In [1]: import numpy as np

In [2]: np.set_printoptions(precision=2, suppress=True, linewidth=200, legacy="1.25")

In [3]: W0 = np.array([[1, -1, 1], [1, 0, 0], [1, 1, 1]])

In [4]: x = np.array([-7, -5, 6])

In [5]: rhs = W0 @ x

In [6]: b, lr = np.zeros(3), 1 / np.linalg.norm(W0, 2) ** 2

In [7]: for i in range(4):
   ...:     b -= lr * W0.T @ (W0 @ b - rhs)
   ...:     if i % 1 == 0: print(i, round(np.linalg.norm(W0 @ b - rhs), 2))
   ...: 
0 6.71
1 5.37
2 4.59
3 4.06

In [8]: print(b)
[-3.29 -4.5   1.25]

In [9]: rng = np.random.default_rng(395)

In [10]: lab = rng.permutation(3)

In [11]: print(lab)
[2 0 1]

In [12]: Y = W0[lab][:, lab]

In [13]: print(round(float(np.linalg.det(Y)), 2), round(float(np.linalg.det(W0[lab])), 2))
2.0 2.0

In [14]: print(np.round(np.linalg.norm(W0, 2), 2))
2.14

In [15]: print(round(np.linalg.norm(W0[0], 1), 2), round(float(np.linalg.norm(W0[0], np.inf)), 2))
3.0 1.0

In [16]: print(np.linalg.norm(W0, axis=1))
[1.73 1.   1.73]

In [17]: Q, Rm = np.linalg.qr(W0)

In [18]: print(np.allclose(Rm.T @ Rm, W0.T @ W0))
True

In [19]: print(Q.shape, Rm.shape)
(3, 3) (3, 3)

In [20]: print(np.round(Q.T @ Q, 2) + 0)
[[1. 0. 0.]
 [0. 1. 0.]
 [0. 0. 1.]]

In [21]: print(Q.round(2) + 0)
[[-0.58  0.71  0.41]
 [-0.58  0.   -0.82]
 [-0.58 -0.71  0.41]]

In [22]: print(np.round(Q @ Rm, 2) + 0)
[[ 1. -1.  1.]
 [ 1.  0.  0.]
 [ 1.  1.  1.]]

In [23]: print(np.trace(Q @ Q.T))
3.0

In [24]: Q = W0.astype(float).copy()

In [25]: for j in range(3):
    ...:     Q[:, j] -= Q[:, :j] @ (Q[:, :j].T @ Q[:, j])
    ...:     Q[:, j] /= np.linalg.norm(Q[:, j])
    ...: 

In [26]: print(Q)
[[ 0.58 -0.71  0.41]
 [ 0.58  0.   -0.82]
 [ 0.58  0.71  0.41]]

In [27]: E = np.load("data.npy")

In [28]: print(E)
[[2 5 2 4]
 [5 2 3 4]
 [2 3 0 4]
 [4 4 4 4]]

In [29]: t = np.radians(135)

In [30]: Rm = np.eye(4)

In [31]: Rm[1, 1] = Rm[0, 0] = np.cos(t)

In [32]: Rm[1, 0], Rm[0, 1] = -np.sin(t), np.sin(t)

In [33]: print(Rm)
[[-0.71  0.71  0.    0.  ]
 [-0.71 -0.71  0.    0.  ]
 [ 0.    0.    1.    0.  ]
 [ 0.    0.    0.    1.  ]]

In [34]: Y = E @ Rm.T

In [35]: print(np.allclose(E @ E.T, Y @ Y.T))
True

In [36]: print(np.abs(Y - E).max(axis=0))
[7.12 9.95 0.   0.  ]

In [37]: print(Y.round(2) + 0)
[[ 2.12 -4.95  2.    4.  ]
 [-2.12 -4.95  3.    4.  ]
 [ 0.71 -3.54  0.    4.  ]
 [ 0.   -5.66  4.    4.  ]]
